In [1]: import numpy as np

In [2]: np.set_printoptions(precision=3, suppress=True, linewidth=100, legacy="1.25")

In [3]: rnd = lambda a: np.round(a, 3) + 0

In [4]: data = 2 * np.eye(9) + np.eye(9, k=1)

In [5]: print(data)
[[2. 1. 0. 0. 0. 0. 0. 0. 0.]
 [0. 2. 1. 0. 0. 0. 0. 0. 0.]
 [0. 0. 2. 1. 0. 0. 0. 0. 0.]
 [0. 0. 0. 2. 1. 0. 0. 0. 0.]
 [0. 0. 0. 0. 2. 1. 0. 0. 0.]
 [0. 0. 0. 0. 0. 2. 1. 0. 0.]
 [0. 0. 0. 0. 0. 0. 2. 1. 0.]
 [0. 0. 0. 0. 0. 0. 0. 2. 1.]
 [0. 0. 0. 0. 0. 0. 0. 0. 2.]]

In [6]: A2 = np.linalg.inv(data)

In [7]: print(rnd(A2))
[[ 0.5   -0.25   0.125 -0.062  0.031 -0.016  0.008 -0.004  0.002]
 [ 0.     0.5   -0.25   0.125 -0.062  0.031 -0.016  0.008 -0.004]
 [ 0.     0.     0.5   -0.25   0.125 -0.062  0.031 -0.016  0.008]
 [ 0.     0.     0.     0.5   -0.25   0.125 -0.062  0.031 -0.016]
 [ 0.     0.     0.     0.     0.5   -0.25   0.125 -0.062  0.031]
 [ 0.     0.     0.     0.     0.     0.5   -0.25   0.125 -0.062]
 [ 0.     0.     0.     0.     0.     0.     0.5   -0.25   0.125]
 [ 0.     0.     0.     0.     0.     0.     0.     0.5   -0.25 ]
 [ 0.     0.     0.     0.     0.     0.     0.     0.     0.5  ]]

In [8]: print((np.abs(A2) > 1e-9).astype(int))
[[1 1 1 1 1 1 1 1 1]
 [0 1 1 1 1 1 1 1 1]
 [0 0 1 1 1 1 1 1 1]
 [0 0 0 1 1 1 1 1 1]
 [0 0 0 0 1 1 1 1 1]
 [0 0 0 0 0 1 1 1 1]
 [0 0 0 0 0 0 1 1 1]
 [0 0 0 0 0 0 0 1 1]
 [0 0 0 0 0 0 0 0 1]]

In [9]: print(data @ A2)
[[1. 0. 0. 0. 0. 0. 0. 0. 0.]
 [0. 1. 0. 0. 0. 0. 0. 0. 0.]
 [0. 0. 1. 0. 0. 0. 0. 0. 0.]
 [0. 0. 0. 1. 0. 0. 0. 0. 0.]
 [0. 0. 0. 0. 1. 0. 0. 0. 0.]
 [0. 0. 0. 0. 0. 1. 0. 0. 0.]
 [0. 0. 0. 0. 0. 0. 1. 0. 0.]
 [0. 0. 0. 0. 0. 0. 0. 1. 0.]
 [0. 0. 0. 0. 0. 0. 0. 0. 1.]]

In [10]: print(np.allclose(A2, data.T))
False

In [11]: u = np.array([7, 0, 0, 3, 5, 9, 3, 8, 5])

In [12]: A2 = data + np.outer(u, np.eye(9)[0])

In [13]: print(np.linalg.matrix_rank(np.linalg.inv(A2) - np.linalg.inv(data), tol=1e-8))
1

In [14]: print(np.linalg.matrix_rank(A2 - data))
1

In [15]: print(rnd(np.linalg.det(A2) / np.linalg.det(data)), rnd(1 + np.linalg.solve(data, u)[0]))
4.33 4.33

In [16]: print(A2)
[[9. 1. 0. 0. 0. 0. 0. 0. 0.]
 [0. 2. 1. 0. 0. 0. 0. 0. 0.]
 [0. 0. 2. 1. 0. 0. 0. 0. 0.]
 [3. 0. 0. 2. 1. 0. 0. 0. 0.]
 [5. 0. 0. 0. 2. 1. 0. 0. 0.]
 [9. 0. 0. 0. 0. 2. 1. 0. 0.]
 [3. 0. 0. 0. 0. 0. 2. 1. 0.]
 [8. 0. 0. 0. 0. 0. 0. 2. 1.]
 [5. 0. 0. 0. 0. 0. 0. 0. 2.]]

In [17]: m1 = np.abs(np.array([[-3, -2, 2, 3, 1, -3, 3, -3, -3, 0],
    ...:     [2, -2, 1, 3, -2, 2, 1, 2, -2, -1],
    ...:     [1, 3, -2, -3, -1, -2, -3, -2, 2, 3],
    ...:     [-2, -2, -1, 3, 0, 2, -3, 0, 2, -3],
    ...:     [0, 1, 0, -1, -2, 1, -1, 1, -2, -3],
    ...:     [3, 1, -2, 2, -1, -3, -3, 2, -1, 3],
    ...:     [3, -1, -3, 0, 2, -3, 1, 0, 0, 1],
    ...:     [-3, -2, -1, -2, 0, 1, 3, 0, -2, -1],
    ...:     [-2, 2, -1, -3, 3, 3, 1, 0, -3, -2],
    ...:     [2, -3, 2, 1, -1, -2, 1, 3, -1, -2]])) + np.eye(10)

In [18]: m1 = m1 / m1.sum(axis=1, keepdims=True)

In [19]: print(rnd(m1))
[[0.167 0.083 0.083 0.125 0.042 0.125 0.125 0.125 0.125 0.   ]
 [0.105 0.158 0.053 0.158 0.105 0.105 0.053 0.105 0.105 0.053]
 [0.043 0.13  0.13  0.13  0.043 0.087 0.13  0.087 0.087 0.13 ]
 [0.105 0.105 0.053 0.211 0.    0.105 0.158 0.    0.105 0.158]
 [0.    0.077 0.    0.077 0.231 0.077 0.077 0.077 0.154 0.231]
 [0.136 0.045 0.091 0.091 0.045 0.182 0.136 0.091 0.045 0.136]
 [0.2   0.067 0.2   0.    0.133 0.2   0.133 0.    0.    0.067]
 [0.188 0.125 0.062 0.125 0.    0.062 0.188 0.062 0.125 0.062]
 [0.095 0.095 0.048 0.143 0.143 0.143 0.048 0.    0.19  0.095]
 [0.105 0.158 0.105 0.053 0.053 0.105 0.053 0.158 0.053 0.158]]

In [20]: A2 = np.linalg.inv(m1)

In [21]: print((np.abs(A2) > 1e-9).astype(int))
[[1 1 1 1 1 1 1 1 1 1]
 [1 1 1 1 1 1 1 1 1 1]
 [1 1 1 1 1 1 1 1 1 1]
 [1 1 1 1 1 1 1 1 1 1]
 [1 1 1 1 1 1 1 1 1 1]
 [1 1 1 1 1 1 1 1 1 1]
 [1 1 1 1 1 1 1 1 1 1]
 [1 1 1 1 1 1 1 1 1 1]
 [1 1 1 1 1 1 1 1 1 1]
 [1 1 1 1 1 1 1 1 1 1]]

In [22]: print(rnd(np.linalg.slogdet(m1)[0]))
1.0

In [23]: print(rnd(m1 @ A2))
[[1. 0. 0. 0. 0. 0. 0. 0. 0. 0.]
 [0. 1. 0. 0. 0. 0. 0. 0. 0. 0.]
 [0. 0. 1. 0. 0. 0. 0. 0. 0. 0.]
 [0. 0. 0. 1. 0. 0. 0. 0. 0. 0.]
 [0. 0. 0. 0. 1. 0. 0. 0. 0. 0.]
 [0. 0. 0. 0. 0. 1. 0. 0. 0. 0.]
 [0. 0. 0. 0. 0. 0. 1. 0. 0. 0.]
 [0. 0. 0. 0. 0. 0. 0. 1. 0. 0.]
 [0. 0. 0. 0. 0. 0. 0. 0. 1. 0.]
 [0. 0. 0. 0. 0. 0. 0. 0. 0. 1.]]

In [24]: print(rnd(np.linalg.cond(m1)))
121.005

In [25]: print(rnd(np.linalg.det(m1) * A2))
[[0. 0. 0. 0. 0. 0. 0. 0. 0. 0.]
 [0. 0. 0. 0. 0. 0. 0. 0. 0. 0.]
 [0. 0. 0. 0. 0. 0. 0. 0. 0. 0.]
 [0. 0. 0. 0. 0. 0. 0. 0. 0. 0.]
 [0. 0. 0. 0. 0. 0. 0. 0. 0. 0.]
 [0. 0. 0. 0. 0. 0. 0. 0. 0. 0.]
 [0. 0. 0. 0. 0. 0. 0. 0. 0. 0.]
 [0. 0. 0. 0. 0. 0. 0. 0. 0. 0.]
 [0. 0. 0. 0. 0. 0. 0. 0. 0. 0.]
 [0. 0. 0. 0. 0. 0. 0. 0. 0. 0.]]

In [26]: rng = np.random.default_rng(438510)

In [27]: lab = rng.permutation(10)

In [28]: print(lab)
[8 2 6 5 1 9 7 4 3 0]

In [29]: A2 = m1[lab][:, lab]

In [30]: print(rnd(np.linalg.det(A2)), rnd(np.linalg.det(m1[lab])))
0.0 0.0

In [31]: print(rnd(A2))
[[0.19  0.048 0.048 0.143 0.095 0.095 0.    0.143 0.143 0.095]
 [0.087 0.13  0.13  0.087 0.13  0.13  0.087 0.043 0.13  0.043]
 [0.    0.2   0.133 0.2   0.067 0.067 0.    0.133 0.    0.2  ]
 [0.045 0.091 0.136 0.182 0.045 0.136 0.091 0.045 0.091 0.136]
 [0.105 0.053 0.053 0.105 0.158 0.053 0.105 0.105 0.158 0.105]
 [0.053 0.105 0.053 0.105 0.158 0.158 0.158 0.053 0.053 0.105]
 [0.125 0.062 0.188 0.062 0.125 0.062 0.062 0.    0.125 0.188]
 [0.154 0.    0.077 0.077 0.077 0.231 0.077 0.231 0.077 0.   ]
 [0.105 0.053 0.158 0.105 0.105 0.158 0.    0.    0.211 0.105]
 [0.125 0.083 0.125 0.125 0.083 0.    0.125 0.042 0.125 0.167]]

In [32]: C2 = A2.T @ A2

In [33]: print(rnd(np.linalg.svd(A2, compute_uv=False) ** 2))
[1.026 0.105 0.072 0.04  0.035 0.014 0.011 0.006 0.003 0.   ]

In [34]: Uu, s, Vh = np.linalg.svd(m1, full_matrices=False)

In [35]: print(np.abs(Uu[:, 0]).round(6).argmax())
3

In [36]: print(Uu.shape, s.shape, Vh.shape)
(10, 10) (10,) (10, 10)

In [37]: print(rnd(Uu.T @ m1 @ Vh.T))
[[1.013 0.    0.    0.    0.    0.    0.    0.    0.    0.   ]
 [0.    0.325 0.    0.    0.    0.    0.    0.    0.    0.   ]
 [0.    0.    0.268 0.    0.    0.    0.    0.    0.    0.   ]
 [0.    0.    0.    0.201 0.    0.    0.    0.    0.    0.   ]
 [0.    0.    0.    0.    0.187 0.    0.    0.    0.    0.   ]
 [0.    0.    0.    0.    0.    0.119 0.    0.    0.    0.   ]
 [0.    0.    0.    0.    0.    0.    0.103 0.    0.    0.   ]
 [0.    0.    0.    0.    0.    0.    0.    0.08  0.    0.   ]
 [0.    0.    0.    0.    0.    0.    0.    0.    0.058 0.   ]
 [0.    0.    0.    0.    0.    0.    0.    0.    0.    0.008]]

In [38]: arr = np.loadtxt("block2.csv", delimiter=",")

In [39]: print(arr)
[[-0.72   0.054  3.645  3.818 -0.574 -1.882  0.456 -3.367]
 [-0.62   3.956  1.385  3.922 -0.822 -3.72   1.738 -3.523]
 [ 2.654  0.976  2.092 -0.457  0.909  1.845 -1.292  2.914]
 [-2.329 -3.217 -1.602 -0.737 -0.454 -0.091  0.286 -1.768]
 [-0.678  1.933 -3.683 -1.233 -0.257 -1.17   1.134  0.041]
 [-0.348 -0.455 -3.138 -2.354  0.162  0.577  0.097  1.178]
 [-0.224  1.738  1.959  2.773 -0.439 -1.956  0.833 -2.293]
 [ 0.986 -4.843  6.459  1.872  0.601  2.798 -2.316  0.027]
 [-0.682  1.376 -1.2    0.394 -0.443 -1.425  0.977 -1.065]
 [ 4.498  3.909  0.65  -2.067  1.562  2.516 -1.502  5.991]
 [-0.198  5.554 -0.384  2.928 -0.737 -4.028  2.114 -2.443]
 [-2.473  4.104 -9.045 -2.863 -1.137 -3.403  2.946 -1.015]
 [ 0.65  -4.045 -1.393 -3.937  0.921  3.846 -1.856  3.579]
 [-1.02   2.996  0.666  3.262 -0.899 -3.432  1.748 -3.444]
 [-1.3    5.255  0.297  4.253 -1.316 -5.204  2.662 -4.526]
 [ 1.336  4.848 -5.12  -2.956  0.361 -0.629  0.886  3.   ]
 [-4.123 -2.909  0.08   2.834 -1.463 -2.801  1.544 -6.116]
 [ 1.556  1.953 -2.204 -2.41   0.587  1.076 -0.273  3.027]
 [-1.824  1.006 -0.695  1.748 -0.874 -2.555  1.483 -3.255]
 [-0.834 -3.778  5.835  3.652 -0.226  0.167 -0.751 -3.085]]

In [40]: Xc = arr - arr.mean(axis=0)

In [41]: Uu, s, Vh = np.linalg.svd(Xc, full_matrices=False)

In [42]: print(np.searchsorted(np.cumsum(s ** 2) / (s ** 2).sum(), 0.9) + 1)
3

In [43]: print(rnd(s))
[21.816 19.786 12.793  0.239  0.195  0.163  0.137  0.135]

In [44]: print(rnd(np.abs(Vh[-1])))
[0.009 0.059 0.287 0.541 0.674 0.164 0.224 0.298]
